$ python -q
>>> import numpy as np
>>> import numpy.linalg as la
>>> np.set_printoptions(suppress=True, linewidth=100)
>>> K = np.loadtxt("dump.csv", delimiter=",")
>>> K
array([[ 2.64,  1.  , -1.02],
       [ 0.63, -1.31,  2.62],
       [-1.11,  2.42,  1.38],
       [ 0.12, -1.07,  2.8 ],
       [-2.92, -0.42,  0.55],
       [-1.02, -1.97, -2.02],
       [ 1.7 ,  2.43,  0.46],
       [ 1.37, -1.02,  2.47],
       [-1.95, -2.14,  0.8 ],
       [ 2.91, -0.43,  0.57],
       [ 2.49, -1.08,  1.29],
       [-1.81, -2.38, -0.26],
       [ 1.89, -1.08, -2.06],
       [ 1.92, -2.3 , -0.11],
       [-0.86, -2.58,  1.26],
       [ 1.02, -0.1 ,  2.82],
       [ 2.64, -0.43,  1.37],
       [ 0.35, -2.96, -0.35]])
>>> np.round(K.sum(axis=0), 2)
array([ 10.01, -15.42,  12.57])
>>> E = np.load("m.npy")
>>> E
array([[3, 0, 1],
       [3, 0, 1],
       [3, 9, 1],
       [3, 0, 1],
       [3, 7, 1],
       [3, 7, 1],
       [3, 0, 1],
       [3, 0, 1],
       [3, 0, 1],
       [3, 7, 1],
       [3, 7, 1],
       [3, 0, 1],
       [3, 0, 1],
       [3, 5, 1],
       [3, 0, 1],
       [3, 0, 1],
       [3, 5, 1],
       [3, 7, 1],
       [3, 3, 1],
       [3, 0, 1],
       [3, 0, 1],
       [3, 3, 1],
       [3, 0, 1],
       [3, 5, 1],
       [3, 7, 1]])
>>> la.matrix_rank(E, rtol=0.1)
np.int64(2)
>>> np.argsort(-la.norm(E, axis=0).round(6), kind="stable")[:3]
array([1, 0, 2])
>>> np.round(la.norm(E, 2) / la.norm(E), 2)
np.float64(0.92)
>>> r0 = np.array([2, -2, -3])
>>> np.polyval(r0, E[17])
array([ 9, 81, -3])
>>> np.convolve(E[17], r0)
array([  6,   8, -21, -23,  -3])
>>> G = E.T @ E
>>> np.diag(G)
array([225, 468,  25])
>>> la.matrix_rank(G)
np.int64(2)
>>> np.round(la.eigvalsh(G)[::-1], 2) + 0
array([611.43, 106.57,   0.  ])
>>> np.round(la.svd(E, compute_uv=False) ** 2, 2) + 0
array([611.43, 106.57,   0.  ])
>>> G
array([[225, 216,  75],
       [216, 468,  72],
       [ 75,  72,  25]])
>>> np.allclose(G, G.T)
True
>>> np.round(E @ la.pinv(E) @ E, 2) + 0
array([[3., 0., 1.],
       [3., 0., 1.],
       [3., 9., 1.],
       [3., 0., 1.],
       [3., 7., 1.],
       [3., 7., 1.],
       [3., 0., 1.],
       [3., 0., 1.],
       [3., 0., 1.],
       [3., 7., 1.],
       [3., 7., 1.],
       [3., 0., 1.],
       [3., 0., 1.],
       [3., 5., 1.],
       [3., 0., 1.],
       [3., 0., 1.],
       [3., 5., 1.],
       [3., 7., 1.],
       [3., 3., 1.],
       [3., 0., 1.],
       [3., 0., 1.],
       [3., 3., 1.],
       [3., 0., 1.],
       [3., 5., 1.],
       [3., 7., 1.]])
>>> np.unique(E.round(6), axis=0).shape
(5, 3)
>>> np.abs(np.diag(la.qr(E)[1])) > 1e-9
array([ True,  True, False])
>>> Uu, sig, VT = la.svd(E)
>>> np.argmax(sig[:-1] / (sig[1:] + 1e-6)) + 1
np.int64(2)
>>> A2 = Uu[:, :2] @ np.diag(sig[:2]) @ VT[:2]
>>> la.matrix_rank(A2)
np.int64(2)
>>> round(float(np.abs(E - A2).max()), 2)
0.0
